$ ipython --no-banner

In [1]: import numpy as np

In [2]: from numpy import linalg as LA

In [3]: np.set_printoptions(precision=2, suppress=True, linewidth=120, legacy="1.25")

In [4]: data = np.array([[-0.6, -0.4, 0.2, 2.1],
   ...:     [-0.5, -0.5, -0.2, 1.0],
   ...:     [-0.1, 0.0, -0.1, 1.4],
   ...:     [-1.4, -0.9, -1.1, 2.2],
   ...:     [1.2, 0.3, -0.6, -1.2],
   ...:     [0.4, -0.6, -1.2, 1.5]])

In [5]: data[:, 3] *= 10

In [6]: data
Out[6]: 
array([[ -0.6,  -0.4,   0.2,  21. ],
       [ -0.5,  -0.5,  -0.2,  10. ],
       [ -0.1,   0. ,  -0.1,  14. ],
       [ -1.4,  -0.9,  -1.1,  22. ],
       [  1.2,   0.3,  -0.6, -12. ],
       [  0.4,  -0.6,  -1.2,  15. ]])

In [7]: # column 3 is much longer than the rest

In [8]: [round(float(x), 2) for x in LA.svd(data, compute_uv=False)[:3]]
Out[8]: [39.93, 1.78, 1.22]

In [9]: np.round(LA.norm(data, 2) / LA.norm(data), 2)
Out[9]: 1.0

In [10]: round(np.log10(LA.cond(data)))
Out[10]: 2

In [11]: LA.matrix_rank(data, rtol=0.1)
Out[11]: 1

In [12]: out = np.c_[data[:, :2] @ np.array([[-7, 9], [-6, 2]]), np.array([0, 8, 9, 9, 8, -6])]

In [13]: out
Out[13]: 
array([[  6.6,  -6.2,   0. ],
       [  6.5,  -5.5,   8. ],
       [  0.7,  -0.9,   9. ],
       [ 15.2, -14.4,   9. ],
       [-10.2,  11.4,   8. ],
       [  0.8,   2.4,  -6. ]])

In [14]: LA.matrix_rank(np.c_[data, out])
Out[14]: 5

In [15]: np.round(LA.lstsq(data, out[:, 0])[0], 2) + 0
Out[15]: array([-7., -6.,  0.,  0.])

In [16]: LA.norm(LA.qr(data)[0].T @ out, axis=0) ** 2 / ((out ** 2).sum(axis=0) + 1e-12)
Out[16]: array([1.  , 1.  , 0.33])

In [17]: out = np.array([[3, -3, -2], [-1, -5, 2], [1, -4, -5], [4, -2, 3]])

In [18]: np.vstack([data, out.T]).shape
Out[18]: (9, 4)

In [19]: np.einsum("ij->j", data)
Out[19]: array([-1. , -2.1, -3. , 70. ])

In [20]: np.einsum("ij,ij->i", data, data)
Out[20]: array([441.56, 100.54, 196.02, 487.98, 145.89, 226.96])

In [21]: hat = data @ LA.solve(data.T @ data, data.T)

In [22]: np.round((np.eye(6) - hat) @ data, 2) + 0
Out[22]: 
array([[0., 0., 0., 0.],
       [0., 0., 0., 0.],
       [0., 0., 0., 0.],
       [0., 0., 0., 0.],
       [0., 0., 0., 0.],
       [0., 0., 0., 0.]])

In [23]: LA.matrix_rank(np.eye(6) - hat)
Out[23]: 2

In [24]: np.round(hat @ data[:, 1], 2) + 0
Out[24]: array([-0.4, -0.5,  0. , -0.9,  0.3, -0.6])

In [25]: np.round(LA.eigvalsh(hat), 2) + 0
Out[25]: array([0., 0., 1., 1., 1., 1.])

In [26]: E = np.load("out4.npy")

In [27]: E
Out[27]: 
array([[ 0,  0, -3,  0,  0, -5],
       [ 4, -3,  0,  0,  0,  5],
       [ 0,  0, -4,  0,  0,  0],
       [ 0,  0,  0,  0,  0,  0],
       [ 0,  0, -3,  2,  0, -4],
       [ 0,  0,  0,  0,  0,  0],
       [ 1,  0,  0,  0,  0,  0]])

In [28]: # looks like rank 5

In [29]: rank = LA.matrix_rank(E)

In [30]: rank
Out[30]: 5

In [31]: ns = LA.svd(E)[2][rank:].T

In [32]: E @ ns
Out[32]: 
array([[0.],
       [0.],
       [0.],
       [0.],
       [0.],
       [0.],
       [0.]])

In [33]: ns.shape
Out[33]: (6, 1)

In [34]: [int(LA.matrix_rank(E[:, :j + 1])) for j in range(6)]
Out[34]: [1, 2, 3, 4, 4, 5]

In [35]: LA.matrix_rank(E.T @ E), LA.matrix_rank(E @ E.T)
Out[35]: (5, 5)

In [36]: np.allclose(E @ ns, 0)
Out[36]: True

In [37]: [int(LA.matrix_rank(E[:i])) for i in range(1, len(E) + 1)]
Out[37]: [1, 2, 3, 3, 4, 4, 5]

In [38]: ns[:, 0] / ns[np.abs(ns[:, 0]).round(6).argmax(), 0]
Out[38]: array([-0., -0., -0., -0.,  1., -0.])

In [39]: [int(LA.matrix_rank(np.delete(E, i, axis=0))) for i in range(7)]
Out[39]: [4, 4, 4, 5, 4, 5, 4]
